% ipython --no-banner

In [1]: import numpy as np

In [2]: from numpy import linalg as LA

In [3]: np.set_printoptions(suppress=True, linewidth=120)

In [4]: F = np.loadtxt("m.csv", delimiter=",")

In [5]: print(F)
[[ 22.   4.  -3.  -6.   9.]
 [  0. -18.  -9.  -3.   8.]
 [ -9.  -3.  58.   5.  -5.]
 [  8.  -3.   8.   9.  -8.]
 [  6.  -2.   5.   3. -12.]]

In [6]: hat = np.triu(np.array([[2, 1, 3, 0, 0],
   ...:     [2, 1, 0, 2, 2],
   ...:     [1, 0, 1, 0, 1],
   ...:     [3, 1, 0, 2, 2],
   ...:     [1, 1, 0, 2, 3]]), 1) + np.eye(5)

In [7]: Y = hat @ F @ LA.inv(hat)

In [8]: print(hat @ F - F @ hat)
[[-27. -49.  99.   4.   0.]
 [ 28. -10.  26.  60.  11.]
 [  6.   7.  32.   9. -74.]
 [ 12. -12. -14.  12. -44.]
 [  0.  -6. -18.   4.  -7.]]

In [9]: T = np.stack([F, 5 * F, F[::-1]])

In [10]: print((T @ F.T).shape)
(3, 5, 5)

In [11]: print(LA.matrix_rank(T))
[5 5 5]

In [12]: print(np.round(LA.norm(T, axis=(1, 2)), 2))
[ 71.47 357.35  71.47]

In [13]: print(T.shape)
(3, 5, 5)

In [14]: gram = F.T @ F

In [15]: print(np.allclose(gram, gram.T))
True

In [16]: print(LA.matrix_rank(gram))
5

In [17]: print(gram)
[[ 665.   79. -494.  -87.  107.]
 [  79.  362.  -58.  -18.  -45.]
 [-494.  -58. 3543.  422. -513.]
 [ -87.  -18.  422.  160. -211.]
 [ 107.  -45. -513. -211.  378.]]

In [18]: print((F @ F.T).shape)
(5, 5)

In [19]: print(np.trace(gram), (F ** 2).sum())
5108.0 5108.0

In [20]: print(np.round(LA.norm(F, 2), 2))
61.38

In [21]: print(round(float(LA.norm(F[0], 1)), 2), round(float(LA.norm(F[0], np.inf)), 2))
44.0 22.0

In [22]: print(np.round(LA.norm(F, axis=0), 2))
[25.79 19.03 59.52 12.65 19.44]

In [23]: print(LA.norm(F, axis=1).argmax())
2

In [24]: E = np.array([[0.3, 0.4, 0.0, -0.9],
    ...:     [0.3, -0.8, 0.4, -1.1],
    ...:     [-0.1, 1.0, -1.1, -2.4],
    ...:     [-0.7, 0.6, -0.7, 2.4],
    ...:     [-1.4, 0.4, 1.0, -0.5],
    ...:     [0.3, 1.8, -0.6, -0.1],
    ...:     [0.8, 0.4, -1.0, 0.5],
    ...:     [-0.4, 0.6, 0.8, 2.3],
    ...:     [-0.2, -1.0, -0.4, -0.3],
    ...:     [0.1, 2.0, 0.9, 0.1],
    ...:     [-1.5, 0.2, 0.5, 0.6],
    ...:     [0.8, -1.9, 0.2, -0.9],
    ...:     [0.1, -0.2, 1.1, 2.3],
    ...:     [-0.3, -0.3, 0.3, -0.4]])

In [25]: E[0] *= 3

In [26]: print(E.round(2))
[[ 0.9  1.2  0.  -2.7]
 [ 0.3 -0.8  0.4 -1.1]
 [-0.1  1.  -1.1 -2.4]
 [-0.7  0.6 -0.7  2.4]
 [-1.4  0.4  1.  -0.5]
 [ 0.3  1.8 -0.6 -0.1]
 [ 0.8  0.4 -1.   0.5]
 [-0.4  0.6  0.8  2.3]
 [-0.2 -1.  -0.4 -0.3]
 [ 0.1  2.   0.9  0.1]
 [-1.5  0.2  0.5  0.6]
 [ 0.8 -1.9  0.2 -0.9]
 [ 0.1 -0.2  1.1  2.3]
 [-0.3 -0.3  0.3 -0.4]]

In [27]: Xc = E - E.mean(axis=0)

In [28]: V = LA.svd(Xc)[2][:1]

In [29]: Y = Xc - Xc @ V.T @ V

In [30]: print(np.round(np.diag(V.T @ V), 2) + 0)
[0.04 0.   0.03 0.93]

In [31]: print(np.round(Y.std(axis=0), 2))
[0.64 1.03 0.67 0.19]

In [32]: print(LA.norm(Y, axis=1).round(6).argmax())
11

In [33]: print(np.round(np.cov(Xc @ V.T, rowvar=False), 2))
2.64

In [34]: idx = E[:, 0] > np.median(E[:, 0])

In [35]: f = E[idx].mean(axis=0) - E[~idx].mean(axis=0)

In [36]: print(((E - E.mean(axis=0)) @ f > 0).astype(int))
[1 1 1 0 0 1 1 0 0 1 0 1 0 0]

In [37]: print(np.argsort(-np.abs(f).round(6), kind="stable"))
[0 3 1 2]

In [38]: hat = E @ LA.solve(E.T @ E, E.T)

In [39]: print(np.round(hat @ E[:, 1], 2))
[ 1.2 -0.8  1.   0.6  0.4  1.8  0.4  0.6 -1.   2.   0.2 -1.9 -0.2 -0.3]

In [40]: print(np.round(LA.norm(E, axis=0), 2))
[2.7  4.02 2.72 5.7 ]

In [41]: print(round(float(LA.norm(E[2] - E[7])), 2))
5.09

In [42]: print(round(LA.norm(E[2], 1), 2), np.round(LA.norm(E[2], np.inf), 2))
4.6 2.4

In [43]: print(E[2] @ E[7])
-5.76

In [44]: Xc = (E - E.mean(axis=0)) / E.std(axis=0)

In [45]: print(np.round(Xc.std(axis=0), 2))
[1. 1. 1. 1.]

In [46]: print(np.argwhere(np.abs(Xc) > 2))
[[11  1]]

In [47]: beta = LA.lstsq(np.delete(Xc, 3, axis=1), Xc[:, 3])[0]

In [48]: print(round(float(1 - np.var(Xc[:, 3] - np.delete(Xc, 3, axis=1) @ beta)), 2))
0.15

In [49]: print(np.abs(beta).argmax())
0

In [50]: print(beta.round(2) + 0)
[-0.29  0.    0.18]

In [51]: J = np.array([[0.5, 0.0, 0.0],
    ...:     [-1.0, -1.7, 1.2],
    ...:     [-0.4, 1.0, 0.9],
    ...:     [0.9, 0.9, -0.3],
    ...:     [0.6, 1.1, -0.3],
    ...:     [-0.5, 2.1, -1.2],
    ...:     [0.5, 2.4, -1.2],
    ...:     [0.6, 0.7, -1.2],
    ...:     [1.5, -0.4, -0.3],
    ...:     [0.2, -0.6, 0.2],
    ...:     [1.7, -1.6, -0.2],
    ...:     [0.5, -0.4, 0.4],
    ...:     [-1.1, 0.7, -0.6],
    ...:     [0.3, 0.7, -0.3],
    ...:     [-0.3, 0.0, -0.7],
    ...:     [-0.4, 1.5, 0.7],
    ...:     [-0.3, 0.2, -0.2],
    ...:     [-0.2, -0.5, -0.8],
    ...:     [1.1, -0.2, -0.9],
    ...:     [0.3, -2.2, 0.1],
    ...:     [-1.2, 1.3, -0.5],
    ...:     [0.2, 0.2, -0.3],
    ...:     [-1.0, 1.1, 2.4],
    ...:     [1.3, 0.8, 0.1],
    ...:     [0.7, 0.4, 0.4],
    ...:     [1.3, 0.0, 1.4],
    ...:     [-0.7, 0.8, -2.4],
    ...:     [-0.6, 0.8, -0.2]])

In [52]: rng = np.random.default_rng(9722)

In [53]: J[:, 2] = 4 * J[:, 0] + 0.3 * rng.normal(size=28)

In [54]: print(J.round(2))
[[ 0.5   0.    2.06]
 [-1.   -1.7  -3.94]
 [-0.4   1.   -1.53]
 [ 0.9   0.9   3.53]
 [ 0.6   1.1   2.62]
 [-0.5   2.1  -1.38]
 [ 0.5   2.4   1.74]
 [ 0.6   0.7   1.6 ]
 [ 1.5  -0.4   5.96]
 [ 0.2  -0.6   1.13]
 [ 1.7  -1.6   7.26]
 [ 0.5  -0.4   2.03]
 [-1.1   0.7  -4.15]
 [ 0.3   0.7   1.25]
 [-0.3   0.   -1.33]
 [-0.4   1.5  -1.6 ]
 [-0.3   0.2  -1.21]
 [-0.2  -0.5  -0.47]
 [ 1.1  -0.2   4.04]
 [ 0.3  -2.2   1.54]
 [-1.2   1.3  -4.81]
 [ 0.2   0.2   0.79]
 [-1.    1.1  -4.17]
 [ 1.3   0.8   4.72]
 [ 0.7   0.4   2.8 ]
 [ 1.3   0.    4.5 ]
 [-0.7   0.8  -3.16]
 [-0.6   0.8  -2.48]]

In [55]: Xc = (J - J.mean(axis=0)) / J.std(axis=0)

In [56]: print(np.round(Xc.std(axis=0), 2))
[1. 1. 1.]

In [57]: print(np.argwhere(np.abs(Xc) > 2))
[[10  2]
 [19  1]]

In [58]: beta = LA.lstsq(np.delete(Xc, 0, axis=1), Xc[:, 0])[0]

In [59]: print(round(1 - np.var(Xc[:, 0] - np.delete(Xc, 0, axis=1) @ beta), 2))
0.99
